% python3 -q
>>> import numpy as np
>>> import numpy.linalg as la
>>> np.set_printoptions(precision=2, suppress=True, linewidth=200, legacy="1.25")
>>> F = np.load("data.npy")
>>> print(F)
[[-10  -2   8   0   0   0]
 [ -4  -4  -2   0   0   0]
 [ -2  10   8   0   0   0]
 [  5   1  -4  10   2  -8]
 [  2   2   1   4   4   2]
 [  1  -5  -4   2 -10  -8]]
>>> q, V = la.qr(F[:, :2])[0], la.qr(F[:, 2:])[0]
>>> s = la.svd(q.T @ V, compute_uv=False)
>>> print((s > 0.9).sum())
1
>>> print(s)
[0.98 0.45]
>>> f = np.array([2, -3, 3])
>>> rng = np.random.default_rng(65513)
>>> m1 = np.outer(rng.normal(size=13), f) + 0.02 * rng.normal(size=(13, 3))
>>> print(m1)
[[-2.93  4.38 -4.34]
 [-0.01  0.04 -0.04]
 [-0.68  1.03 -1.02]
 [-0.55  0.76 -0.82]
 [ 1.97 -2.94  2.96]
 [-1.48  2.21 -2.22]
 [-0.35  0.48 -0.47]
 [-0.88  1.31 -1.3 ]
 [ 1.75 -2.64  2.66]
 [ 0.14 -0.23  0.23]
 [-1.43  2.16 -2.15]
 [ 1.58 -2.33  2.33]
 [ 1.03 -1.5   1.52]]
>>> Xs = m1 - m1.mean(axis=0)
>>> V = la.svd(Xs)[2][:1]
>>> Y = Xs - Xs @ V.T @ V
>>> print(np.diag(V.T @ V))
[0.18 0.41 0.41]
>>> f, g = m1[7], m1[1]
>>> print(np.round(f @ f, 2))
4.19
>>> print(round(float(f @ g), 2))
0.12
>>> p = (f @ g) / (f @ f) * f
>>> print(np.round(la.norm(f + g) ** 2 + la.norm(f - g) ** 2, 2))
8.39
>>> print(np.round(g - p, 2) + 0)
[ 0.01  0.   -0.01]
>>> lab = rng.permutation(3)
>>> Y = m1[:, lab] * rng.choice([-1, 1], 3)
>>> print(Y)
[[ 4.34  2.93 -4.38]
 [ 0.04  0.01 -0.04]
 [ 1.02  0.68 -1.03]
 [ 0.82  0.55 -0.76]
 [-2.96 -1.97  2.94]
 [ 2.22  1.48 -2.21]
 [ 0.47  0.35 -0.48]
 [ 1.3   0.88 -1.31]
 [-2.66 -1.75  2.64]
 [-0.23 -0.14  0.23]
 [ 2.15  1.43 -2.16]
 [-2.33 -1.58  2.33]
 [-1.52 -1.03  1.5 ]]
>>> left, _, Vh = la.svd(m1.T @ Y)
>>> print(lab)
[2 0 1]
>>> print(np.round(left @ Vh, 2) + 0)
[[ 0. -1.  0.]
 [ 0.  0. -1.]
 [-1.  0.  0.]]
>>> print(np.round(la.lstsq(m1, Y)[0], 2) + 0)
[[ 0. -1.  0.]
 [ 0.  0. -1.]
 [-1.  0.  0.]]
>>> arr = np.load("block10.npy")
>>> print(arr)
[[-0.34  2.8  -1.66 -0.05  1.54]
 [-0.77  1.79  1.31 -0.13 -1.04]
 [ 1.61  1.9   2.56  1.12 -0.05]
 [ 0.84 -0.75  9.47  3.1  -2.42]
 [-0.96 -2.36  7.07 -2.93  3.83]
 [-0.95  4.1  -0.88 -0.29  0.57]
 [-0.16  5.25  5.75 -1.45  1.47]
 [ 0.52  0.55  0.28  0.37  0.83]
 [-0.43 -2.5   0.2  -1.38 -3.26]
 [-1.38 -2.55 -1.68 -1.98 -1.01]
 [ 0.79 -0.62 -5.29  1.96  0.51]
 [ 0.3  -6.82  6.2  -1.    0.43]
 [ 2.23 -5.66 -2.83 -2.49  1.46]
 [-0.11 -3.72 -1.35 -2.01  3.66]
 [ 1.71  1.54  3.08 -0.72 -1.51]
 [ 2.88 -0.98 -2.26 -0.54 -0.49]
 [-0.52  1.76  0.66  0.01  4.74]
 [ 0.19  6.3   8.57 -0.24  3.93]
 [-0.07  0.74 -5.82 -4.29  1.89]
 [-0.05 -0.11  1.25  1.31  1.84]
 [-1.56  0.33 -1.73  3.62  5.07]]
>>> Xs = arr - arr.mean(axis=1)
Traceback (most recent call last):
  File "<python-input-32>", line 1, in <module>
    Xs = arr - arr.mean(axis=1)
         ~~~~^~~~~~~~~~~~~~~~~~
ValueError: operands could not be broadcast together with shapes (21,5) (21,) 
>>> Xs = arr - arr.mean(axis=0)
>>> left, s, Vh = la.svd(Xs, full_matrices=False)
>>> print(s ** 2 / (s ** 2).sum())
[0.49 0.27 0.13 0.08 0.03]
>>> print(s)
[19.57 14.63 10.16  8.1   4.81]
>>> print(np.abs(Vh[-1]))
[0.98 0.04 0.01 0.03 0.2 ]
>>> K = np.loadtxt("arr.csv", delimiter=",")
>>> print(K)
[[ 2.  4.  0.  0.  0.  0.]
 [ 4.  2.  4.  0.  0.  0.]
 [ 0.  4.  0.  4.  0.  0.]
 [ 0.  0.  4. -3.  4.  0.]
 [ 0.  0.  0.  4.  3.  4.]
 [ 0.  0.  0.  0.  4.  3.]]
>>> left, s, Vh = la.svd(K)
>>> print(np.argmax(s[:-1] / (s[1:] + 1e-6)) + 1)
5
>>> Y = left[:, :5] @ np.diag(s[:5]) @ Vh[:5]
>>> print(round(float(np.abs(K - Y).max()), 2))
0.05
>>> print(Y)
[[ 2.02  3.99 -0.02  0.01  0.03 -0.03]
 [ 3.99  2.01  4.01 -0.01 -0.01  0.02]
 [-0.02  4.01  0.01  3.99 -0.02  0.02]
 [ 0.01 -0.01  3.99 -2.99  4.01 -0.02]
 [ 0.03 -0.01 -0.02  4.01  3.03  3.96]
 [-0.03  0.02  0.02 -0.02  3.96  3.05]]
>>> w, V = la.eigh(K)
>>> vec = np.array([-2, -2, 2, -1, -1, 2])
>>> print(np.round(vec @ K @ vec / (vec @ vec), 2), round(w[0], 2), round(w[-1], 2))
0.22 -7.61 8.26
>>> q, _ = la.qr(np.array([[-0.9, 0.9, 0.4, 1.6],
...     [-0.4, -0.3, 0.0, 1.2],
...     [1.0, -1.7, -0.1, 0.8],
...     [-2.1, -0.7, -1.6, 0.2]]))
>>> W0 = 2 * q
>>> print(W0)
[[-0.71  0.76 -1.38  1.01]
 [-0.32 -0.35 -1.17 -1.55]
 [ 0.79 -1.53 -0.72  0.72]
 [-1.66 -0.98  0.47  0.21]]
>>> f = np.array([-1, -3, 2, -2])
>>> Y = W0 + np.outer(f, np.eye(4)[1])
>>> print(np.round(la.det(Y) / la.det(W0), 2), np.round(1 + la.solve(W0, f)[1], 2))
0.8 0.8
>>> feats = np.array([[0, -1, -2],
...     [-1, -2, -3],
...     [3, 2, 1],
...     [2, 1, 0],
...     [-1, -2, -3],
...     [0, -1, -2]])
>>> left, s, Vh = la.svd(feats)
>>> print(np.argmax(s[:-1] / (s[1:] + 1e-6)) + 1)
2
>>> print(s.round(2) + 0)
[6.82 3.23 0.  ]
>>> Y = left[:, :2] @ np.diag(s[:2]) @ Vh[:2]
>>> print(np.round(la.norm(feats - Y) / la.norm(feats), 2))
0.0
>>> print(round(float(np.abs(feats - Y).max()), 2))
0.0
>>> print(la.matrix_rank(Y))
2
>>> rk = la.matrix_rank(feats)
>>> print(rk)
2
>>> N = la.svd(feats)[2][rk:].T
>>> print(la.matrix_rank(feats.T @ feats), la.matrix_rank(feats @ feats.T))
2 2
>>> print(N[:, 0] / N[np.abs(N[:, 0]).round(6).argmax(), 0])
[-0.5  1.  -0.5]
>>> print([int(la.matrix_rank(feats[:i])) for i in range(1, len(feats) + 1)])
[1, 2, 2, 2, 2, 2]
>>> print([int(la.matrix_rank(np.delete(feats, i, axis=0))) for i in range(6)])
[2, 2, 2, 2, 2, 2]
>>> print(np.round(la.norm(feats, 2) / la.norm(feats), 2))
0.9
>>> print([round(float(x), 2) for x in la.svd(feats, compute_uv=False)[:3]])
[6.82, 3.23, 0.0]
>>> print(la.cond(feats) > 100)
True
>>> print(np.abs(np.diag(la.qr(feats)[1])) > 1e-9)
[ True  True False]
>>> print(np.unique(feats.round(6), axis=0).shape)
(4, 3)
>>> print(np.allclose(feats[:-1].T @ la.lstsq(feats[:-1].T, feats[-1])[0], feats[-1]))
True
>>> X = np.array([[0.72, -2.16, 0.72, -0.9, -3.96, 1.08, -1.44, -1.98],
...     [0.32, -0.96, 0.32, -0.4, -1.76, 0.48, -0.64, -0.88],
...     [0.28, -0.84, 0.28, -0.35, -1.54, 0.42, -0.56, -0.77],
...     [-0.08, 0.24, -0.08, 0.1, 0.44, -0.12, 0.16, 0.22],
...     [0.2, -0.6, 0.2, -0.25, -1.1, 0.3, -0.4, -0.55],
...     [0.16, -0.48, 0.16, -0.2, -0.88, 0.24, -0.32, -0.44],
...     [-0.24, 0.72, -0.24, 0.3, 1.32, -0.36, 0.48, 0.66]])
>>> f = np.array([0, 3])
>>> print(np.correlate(X[6], X[5], "full"))
[ 0.11 -0.24 -0.18  0.33 -1.32 -0.16  0.24 -2.17  0.24 -0.16 -1.32  0.33 -0.18 -0.24  0.11]
>>> print(np.cross(X[6, :3], X[5, :3]))
[0. 0. 0.]
>>> left, s, Vh = la.svd(X)
>>> V = Vh[:(s > 1e-8).sum()]
>>> vec = X[4] + 3 * X[2] + rng.integers(2) * np.eye(8)[0]
>>> print(vec)
[ 2.04 -3.12  1.04 -1.3  -5.72  1.56 -2.08 -2.86]
>>> print(np.allclose(V.T @ V @ vec, vec))
False
>>> print(np.diag(V.T @ V))
[0.02 0.16 0.02 0.03 0.53 0.04 0.07 0.13]
>>> print(la.matrix_rank(np.vstack([X, vec])))
2
>>> rk = la.matrix_rank(X)
>>> print(rk)
1
>>> N = la.svd(X)[2][rk:].T
>>> print(N.shape)
(8, 7)
>>> print([int(la.matrix_rank(X[:, :j + 1])) for j in range(8)])
[1, 1, 1, 1, 1, 1, 1, 1]
>>> print(np.allclose(X @ N, 0))
True
>>> print(la.matrix_rank(X.T @ X), la.matrix_rank(X @ X.T))
1 1
>>> print([int(la.matrix_rank(np.delete(X, i, axis=0))) for i in range(7)])
[1, 1, 1, 1, 1, 1, 1]
>>> Y = X / la.norm(X, axis=1)
Traceback (most recent call last):
  File "<python-input-94>", line 1, in <module>
    Y = X / la.norm(X, axis=1)
        ~~^~~~~~~~~~~~~~~~~~~~
ValueError: operands could not be broadcast together with shapes (7,8) (7,) 
>>> Y = X / la.norm(X, axis=1, keepdims=True)
>>> C2 = Y @ Y.T
>>> print(np.argwhere(np.triu(np.abs(C2) > 0.95, 1)))
[[0 1]
 [0 2]
 [0 3]
 [0 4]
 [0 5]
 [0 6]
 [1 2]
 [1 3]
 [1 4]
 [1 5]
 [1 6]
 [2 3]
 [2 4]
 [2 5]
 [2 6]
 [3 4]
 [3 5]
 [3 6]
 [4 5]
 [4 6]
 [5 6]]
>>> print(C2)
[[ 1.  1.  1. -1.  1.  1. -1.]
 [ 1.  1.  1. -1.  1.  1. -1.]
 [ 1.  1.  1. -1.  1.  1. -1.]
 [-1. -1. -1.  1. -1. -1.  1.]
 [ 1.  1.  1. -1.  1.  1. -1.]
 [ 1.  1.  1. -1.  1.  1. -1.]
 [-1. -1. -1.  1. -1. -1.  1.]]
>>> print(C2[0])
[ 1.  1.  1. -1.  1.  1. -1.]
>>> print((C2 - 2 * np.eye(7)).round(6).argmax(axis=1))
[1 0 0 6 0 0 3]
>>> print(np.degrees(np.arccos(np.clip(C2[0, 6], -1, 1))))
180.0
>>> print(la.norm(Y, axis=1))
[1. 1. 1. 1. 1. 1. 1.]
>>> print(np.round(np.poly(W0), 2) + 0)
[  1.     1.57   0.    -6.3  -16.  ]
>>> print(np.kron(np.eye(2, dtype=int), W0))
[[-0.71  0.76 -1.38  1.01 -0.    0.   -0.    0.  ]
 [-0.32 -0.35 -1.17 -1.55 -0.   -0.   -0.   -0.  ]
 [ 0.79 -1.53 -0.72  0.72  0.   -0.   -0.    0.  ]
 [-1.66 -0.98  0.47  0.21 -0.   -0.    0.    0.  ]
 [-0.    0.   -0.    0.   -0.71  0.76 -1.38  1.01]
 [-0.   -0.   -0.   -0.   -0.32 -0.35 -1.17 -1.55]
 [ 0.   -0.   -0.    0.    0.79 -1.53 -0.72  0.72]
 [-0.   -0.    0.    0.   -1.66 -0.98  0.47  0.21]]
>>> print(round(la.det(W0.T), 2))
-16.0
>>> print(round(float(la.eigvals(W0).sum().real), 2))
-1.57
>>> data = 3 * np.eye(7) + np.ones((7, 7))
>>> print(data)
[[4. 1. 1. 1. 1. 1. 1.]
 [1. 4. 1. 1. 1. 1. 1.]
 [1. 1. 4. 1. 1. 1. 1.]
 [1. 1. 1. 4. 1. 1. 1.]
 [1. 1. 1. 1. 4. 1. 1.]
 [1. 1. 1. 1. 1. 4. 1.]
 [1. 1. 1. 1. 1. 1. 4.]]
>>> vec = np.ones(7)
>>> for _ in range(5):
...     vec = data @ vec
...     vec /= la.norm(vec)
...     print(round(vec @ data @ vec, 2))
... 
10.0
10.0
10.0
10.0
10.0
>>> print(round(la.eigvalsh(data)[-1], 2))
10.0
>>> print(vec)
[0.38 0.38 0.38 0.38 0.38 0.38 0.38]
>>> vec = np.array([0, 3, 0, 2, 3, 2, 3])
>>> a = np.maximum(data @ vec, 0)
>>> print(np.flatnonzero(a > 1e-9))
[0 1 2 3 4 5 6]
>>> w, V = la.eigh(data)
>>> print(la.eigvalsh(data @ data))
[  9.   9.   9.   9.   9.   9. 100.]
>>> print(w)
[ 3.  3.  3.  3.  3.  3. 10.]
>>> print(la.svd(data, compute_uv=False))
[10.  3.  3.  3.  3.  3.  3.]
>>> print(np.round(V.T @ data @ V, 2) + 0)
[[ 3.  0.  0.  0.  0.  0.  0.]
 [ 0.  3.  0.  0.  0.  0.  0.]
 [ 0.  0.  3.  0.  0.  0.  0.]
 [ 0.  0.  0.  3.  0.  0.  0.]
 [ 0.  0.  0.  0.  3.  0.  0.]
 [ 0.  0.  0.  0.  0.  3.  0.]
 [ 0.  0.  0.  0.  0.  0. 10.]]
>>> print(round(la.eigvalsh(K).min(), 2))
-7.61
>>> print([round(float(la.det(K[:i, :i])), 2) + 0 for i in range(1, 7)])
[2.0, -12.0, -32.0, 288.0, 1376.0, -480.0]
